>>> import numpy as np
>>> import numpy.linalg as la
>>> np.set_printoptions(suppress=True, linewidth=140)
>>> F = np.load("mat.npy")
>>> F
array([[-1.908,  3.046,  2.046],
       [ 0.336,  1.797,  0.797],
       [ 1.783,  4.259,  3.259],
       [ 3.69 ,  8.598,  7.598],
       [-0.406, -0.477, -1.477],
       [ 0.457,  5.81 ,  4.81 ],
       [-3.077,  1.39 ,  0.39 ],
       [-2.269,  4.282,  3.282],
       [-2.717,  0.348, -0.652],
       [ 2.707,  5.806,  4.806],
       [-1.528,  2.89 ,  1.89 ],
       [-2.369, -0.717, -1.717],
       [ 2.882,  4.142,  3.142],
       [-3.733, -0.439, -1.439],
       [-4.051,  0.392, -0.608],
       [ 1.585,  2.311,  1.311],
       [ 0.237,  0.124, -0.876],
       [-4.901, -1.39 , -2.39 ],
       [ 3.11 ,  2.699,  1.699],
       [ 2.162,  3.384,  2.384],
       [ 4.205,  8.023,  7.023]])
>>> x = np.array([0, -1, 2])
>>> y = F @ x
>>> np.round(la.pinv(F) @ F, 3) + 0
array([[1., 0., 0.],
       [0., 1., 0.],
       [0., 0., 1.]])
>>> np.round(la.lstsq(F, y)[0], 3) + 0
array([ 0., -1.,  2.])
>>> rng = np.random.default_rng(8695)
>>> y = y + 0.1 * rng.normal(size=21)
>>> y.round(3)
array([ 1.235, -0.367,  2.102,  6.653, -2.688,  3.79 , -0.658,  2.31 , -1.426,  3.881,  0.922, -2.629,  2.155, -2.496, -1.385,  0.245,
       -1.765, -3.374,  0.835,  1.302,  6.09 ])
>>> b, *_ = la.lstsq(F, y)
>>> [round(float(la.norm(la.solve(F.T @ F + lam * np.eye(3), F.T @ y))), 2) for lam in (0, 1, 10, 100)]
[2.26, 1.82, 0.8, 0.45]
>>> D = la.norm(F[:, None] - F[None], axis=-1)
>>> D.shape
(21, 21)
>>> D.mean(axis=1).argmax()
np.int64(3)
>>> la.matrix_rank(D ** 2)
np.int64(4)
>>> out = np.c_[F[:, :2] @ np.array([[0, 1], [1, 0]]), np.array([0, -1, -1, -1, 2, 1, 1, -1, -1, 1, -2, 0, 2, -2, -2, -1, 2, -1, -1, 2, 0])]
>>> out
array([[ 3.046, -1.908,  0.   ],
       [ 1.797,  0.336, -1.   ],
       [ 4.259,  1.783, -1.   ],
       [ 8.598,  3.69 , -1.   ],
       [-0.477, -0.406,  2.   ],
       [ 5.81 ,  0.457,  1.   ],
       [ 1.39 , -3.077,  1.   ],
       [ 4.282, -2.269, -1.   ],
       [ 0.348, -2.717, -1.   ],
       [ 5.806,  2.707,  1.   ],
       [ 2.89 , -1.528, -2.   ],
       [-0.717, -2.369,  0.   ],
       [ 4.142,  2.882,  2.   ],
       [-0.439, -3.733, -2.   ],
       [ 0.392, -4.051, -2.   ],
       [ 2.311,  1.585, -1.   ],
       [ 0.124,  0.237,  2.   ],
       [-1.39 , -4.901, -1.   ],
       [ 2.699,  3.11 , -1.   ],
       [ 3.384,  2.162,  2.   ],
       [ 8.023,  4.205,  0.   ]])
>>> np.round(la.norm(la.qr(F)[0].T @ out, axis=0) ** 2 / ((out ** 2).sum(axis=0) + 1e-12), 3)
array([1.   , 1.   , 0.205])
>>> np.round(la.lstsq(F, out[:, 0])[0], 3) + 0
array([0., 1., 0.])
>>> cen = (F - F.mean(axis=0)) / F.std(axis=0)
>>> np.argwhere(np.abs(cen) > 2)
array([[3, 1],
       [3, 2]])
>>> b = la.lstsq(np.delete(cen, 1, axis=1), cen[:, 1])[0]
>>> np.abs(b).argmax()
np.int64(1)
>>> 1 - np.var(cen[:, 1] - np.delete(cen, 1, axis=1) @ b)
np.float64(1.0)
>>> data = np.array([[-1, 0, 0, 0, 0, 0],
...     [0, 3, 0, 0, 0, 0],
...     [0, 0, 0, 0, 0, 0],
...     [0, 0, 0, 3, 0, 0],
...     [0, 0, 0, 0, 0, 0],
...     [0, 0, 0, 0, 0, -2]])
>>> t3 = np.stack([data, 4 * data, data[::-1]])
>>> t3.shape
(3, 6, 6)
>>> np.round(la.norm(t3, axis=(1, 2)), 3)
array([ 4.796, 19.183,  4.796])
>>> la.matrix_rank(t3.reshape(3, -1))
np.int64(2)
>>> t3.sum(axis=0)
array([[ -5,   0,   0,   0,   0,  -2],
       [  0,  15,   0,   0,   0,   0],
       [  0,   0,   0,   3,   0,   0],
       [  0,   0,   0,  15,   0,   0],
       [  0,   3,   0,   0,   0,   0],
       [ -1,   0,   0,   0,   0, -10]])
>>> np.einsum("bij,cij->bc", t3, t3)
array([[ 23,  92,   0],
       [ 92, 368,   0],
       [  0,   0,  23]])
>>> [int(la.matrix_rank(la.matrix_power(data, p))) for p in range(1, 7)]
[4, 4, 4, 4, 4, 4]
>>> data @ data
array([[1, 0, 0, 0, 0, 0],
       [0, 9, 0, 0, 0, 0],
       [0, 0, 0, 0, 0, 0],
       [0, 0, 0, 9, 0, 0],
       [0, 0, 0, 0, 0, 0],
       [0, 0, 0, 0, 0, 4]])
>>> np.round(np.sort(la.eigvals(data)), 3)
array([-2., -1.,  0.,  0.,  3.,  3.])
>>> np.prod(np.diag(data)), round(float(la.det(data)), 3)
(np.int64(0), 0.0)
>>> evals, V = la.eigh(data)
>>> x = np.array([1, 2, -3, 3, 3, 0])
>>> np.abs(data).sum(axis=1).max(), np.abs(evals).max()
(np.int64(3), np.float64(3.0))
>>> evals, V = la.eigh(data)
>>> np.round(la.eigvalsh(data @ data), 3)
array([0., 0., 1., 4., 9., 9.])
>>> np.round(la.eigvalsh(data + 2 * np.eye(6)), 3)
array([0., 1., 2., 2., 5., 5.])
>>> evals.sum(), np.trace(data)
(np.float64(3.0), np.int64(3))
>>> V @ np.diag(evals) @ V.T
array([[-1.,  0.,  0.,  0.,  0.,  0.],
       [ 0.,  3.,  0.,  0.,  0.,  0.],
       [ 0.,  0.,  0.,  0.,  0.,  0.],
       [ 0.,  0.,  0.,  3.,  0.,  0.],
       [ 0.,  0.,  0.,  0.,  0.,  0.],
       [ 0.,  0.,  0.,  0.,  0., -2.]])
>>> np.unique(evals.round(6) + 0, return_counts=True)[1]
array([1, 1, 2, 2])
>>> np.round(la.svd(data, compute_uv=False), 3)
array([3., 3., 2., 1., 0., 0.])
